$ ipython --no-banner

In [1]: import numpy as np

In [2]: import numpy.linalg as la

In [3]: np.set_printoptions(precision=2, suppress=True, linewidth=120)

In [4]: def rd(a):
   ...:     return np.round(a, 2) + 0
   ...: 

In [5]: M = np.loadtxt("sample17.csv", delimiter=",")

In [6]: rd(M)
Out[6]: 
array([[-11.81,  13.67,   5.64, -12.11,  -5.75],
       [-22.85,   6.19,   4.81,  -8.44, -11.11],
       [-14.48,  -0.99,  -3.08,  -2.4 ,  -6.43],
       [  2.3 , -10.61, -15.72,   6.44,   2.73],
       [-29.77,   2.77,   5.12,  -7.  , -14.53],
       [-31.56,   7.3 ,   8.79, -10.35, -15.68],
       [ -1.05,   1.15,  -6.68,  -2.08,   0.43],
       [  1.88,   2.57,  -6.83,  -2.67,   1.88],
       [-33.59,  14.56,  14.36, -15.61, -17.08],
       [ 12.9 , -10.45, -19.57,   7.73,   8.21],
       [ -4.45,   3.68,  -3.73,  -4.27,  -1.46],
       [ -2.65,   0.34,  -6.62,  -1.74,  -0.36],
       [ 16.35,  -5.52, -17.6 ,   4.8 ,   9.76],
       [ -2.02,  -1.46,  -8.04,  -0.42,   0.05],
       [-29.29,   5.7 ,   6.88,  -8.95, -14.42],
       [ 11.8 ,  -1.63, -13.32,   1.53,   7.21],
       [  0.02,  -6.98, -12.47,   3.64,   1.37],
       [-13.37,  -8.22,  -8.28,   2.71,  -5.5 ],
       [ 17.5 ,  -6.78, -18.86,   5.82,  10.42],
       [-28.25,   4.91,   5.97,  -8.27, -13.85],
       [ -5.39, -13.61, -14.84,   7.48,  -1.11],
       [ -4.81,   4.09,  -3.33,  -4.6 ,  -1.66],
       [ -9.35,  10.79,   2.81,  -9.81,  -4.34]])

In [7]: # rows and columns are dependent

In [8]: la.cond(M) > 100
Out[8]: np.True_

In [9]: rd(la.norm(M, 2) / la.norm(M))
Out[9]: np.float64(0.9)

In [10]: [round(float(x), 2) for x in la.svd(M, compute_uv=False)[:3]]
Out[10]: [105.13, 44.33, 24.03]

In [11]: np.argsort(-la.norm(M, axis=0).round(6), kind="stable")[:3]
Out[11]: array([0, 2, 4])

In [12]: r0, r1 = M[13], M[8]

In [13]: rd(r0 @ r1)
Out[13]: np.float64(-62.95)

In [14]: p = (r0 @ r1) / (r0 @ r0) * r0

In [15]: la.matrix_rank(np.outer(r0, r1))
Out[15]: np.int64(1)

In [16]: rd((r1 - p) @ r0)
Out[16]: np.float64(0.0)

In [17]: rd(p)
Out[17]: array([ 1.79,  1.29,  7.12,  0.37, -0.04])
